$ python3 -q
>>> import numpy as np
>>> np.set_printoptions(precision=2, suppress=True, linewidth=140)
>>> def rnd(a):
...     return np.round(a, 2) + 0
... 
>>> arr = np.load("sample17.npy")
>>> arr
array([[-0.19,  1.04, -4.57],
       [ 2.79,  1.34, -3.84],
       [ 1.14,  1.08,  3.6 ],
       [ 1.32,  4.36, -1.8 ],
       [-6.5 ,  0.16,  2.08],
       [-1.53, -0.32,  1.68],
       [ 0.46,  2.34,  5.46]])
>>> P = arr @ np.linalg.solve(arr.T @ arr, arr.T)
>>> np.trace(P)
np.float64(3.0)
>>> np.allclose(P @ P, P)
True
>>> rnd(np.linalg.eigvalsh(P))
array([0., 0., 0., 0., 1., 1., 1.])
>>> np.linalg.matrix_rank(np.eye(7) - P)
np.int64(4)
>>> rnd(P @ arr[:, 1])
array([ 1.04,  1.34,  1.08,  4.36,  0.16, -0.32,  2.34])
>>> other = arr / np.sqrt((arr ** 2).mean(axis=1, keepdims=True))
>>> rnd(other[5])
array([-1.15, -0.24,  1.27])
>>> np.linalg.matrix_rank(other) == np.linalg.matrix_rank(arr)
np.True_
>>> rnd(np.linalg.norm(other, axis=1))
array([1.73, 1.73, 1.73, 1.73, 1.73, 1.73, 1.73])
>>> K = np.load("block17.npy")
>>> K
array([[ 0,  1,  1,  0],
       [ 0,  7,  7,  0],
       [ 0,  7,  1,  0],
       [ 0, 13,  7,  3],
       [ 0,  0,  2,  0],
       [ 0, 11,  3,  0],
       [ 0,  3, 13,  6],
       [ 0,  4,  4,  0],
       [ 0,  3,  7,  3],
       [ 2,  2, 10,  0],
       [ 0,  9,  7,  0],
       [ 2,  9, 15,  7],
       [ 0,  9,  7,  3],
       [ 0, 10,  2,  0],
       [ 0,  3,  0,  0],
       [ 0,  0,  2,  0],
       [ 0,  5,  5,  0],
       [ 0,  0,  0,  0],
       [ 0,  4,  0,  0],
       [ 0,  6,  2,  0],
       [ 0,  9,  5,  2],
       [ 2, 10, 10,  0],
       [ 0,  0,  1,  0],
       [ 0, 12,  8,  2],
       [ 0, 13,  5,  0],
       [ 0,  0,  4,  0],
       [ 0,  3,  3,  0],
       [ 0, 13,  7,  0],
       [ 0,  9,  7,  0],
       [ 0,  6,  6,  1]])
>>> other = np.c_[K[:, :2] @ np.array([[0, 1], [0, 0]]), np.array([3, 8, 6, 9, 8, 9, 5, 1, 3, 9, 6, 6, 7, 9, 0, 5, 0, 5, 7, 6, 3, 5, 5, 2, 6, 6, 4, 3, 6, 9])]
>>> other
array([[0, 0, 3],
       [0, 0, 8],
       [0, 0, 6],
       [0, 0, 9],
       [0, 0, 8],
       [0, 0, 9],
       [0, 0, 5],
       [0, 0, 1],
       [0, 0, 3],
       [0, 2, 9],
       [0, 0, 6],
       [0, 2, 6],
       [0, 0, 7],
       [0, 0, 9],
       [0, 0, 0],
       [0, 0, 5],
       [0, 0, 0],
       [0, 0, 5],
       [0, 0, 7],
       [0, 0, 6],
       [0, 0, 3],
       [0, 2, 5],
       [0, 0, 5],
       [0, 0, 2],
       [0, 0, 6],
       [0, 0, 6],
       [0, 0, 4],
       [0, 0, 3],
       [0, 0, 6],
       [0, 0, 9]])
>>> rnd(np.linalg.norm(other - K @ np.linalg.lstsq(K, other)[0], axis=0))
array([ 0. ,  0. , 18.8])
>>> rnd(np.linalg.norm(np.linalg.qr(K)[0].T @ other, axis=0) ** 2 / ((other ** 2).sum(axis=0) + 1e-12))
array([0.  , 1.  , 0.67])
>>> np.linalg.matrix_rank(np.c_[K, other])
np.int64(5)
>>> Ac = (K - K.mean(axis=0)) / K.std(axis=0)
>>> np.argwhere(np.abs(Ac) > 2)
array([[ 6,  2],
       [ 6,  3],
       [ 9,  0],
       [11,  0],
       [11,  2],
       [11,  3],
       [21,  0]])
>>> rnd(Ac.std(axis=0))
array([1., 1., 1., 1.])
>>> c = np.linalg.lstsq(np.delete(Ac, 3, axis=1), Ac[:, 3])[0]
>>> np.abs(c).argmax()
np.int64(2)
>>> labels = K[:, 3] > np.median(K[:, 3])
>>> f = K[labels].mean(axis=0) - K[~labels].mean(axis=0)
>>> ((K - K.mean(axis=0)) @ f > 0).astype(int)
array([0, 1, 0, 1, 0, 1, 1, 0, 1, 1, 1, 1, 1, 0, 0, 0, 0, 0, 0, 0, 1, 1, 0, 1, 1, 0, 0, 1, 1, 1])
>>> np.argsort(-np.abs(f).round(6), kind="stable")
array([2, 3, 1, 0])
>>> rnd((((K - K.mean(axis=0)) @ f > 0) == labels).mean())
np.float64(0.73)
>>> Ac = K - K.mean(axis=0)
>>> V = np.linalg.svd(Ac)[2][:1]
>>> other = Ac - Ac @ V.T @ V
>>> rnd(other.std(axis=0))
array([0.56, 2.07, 2.32, 1.53])
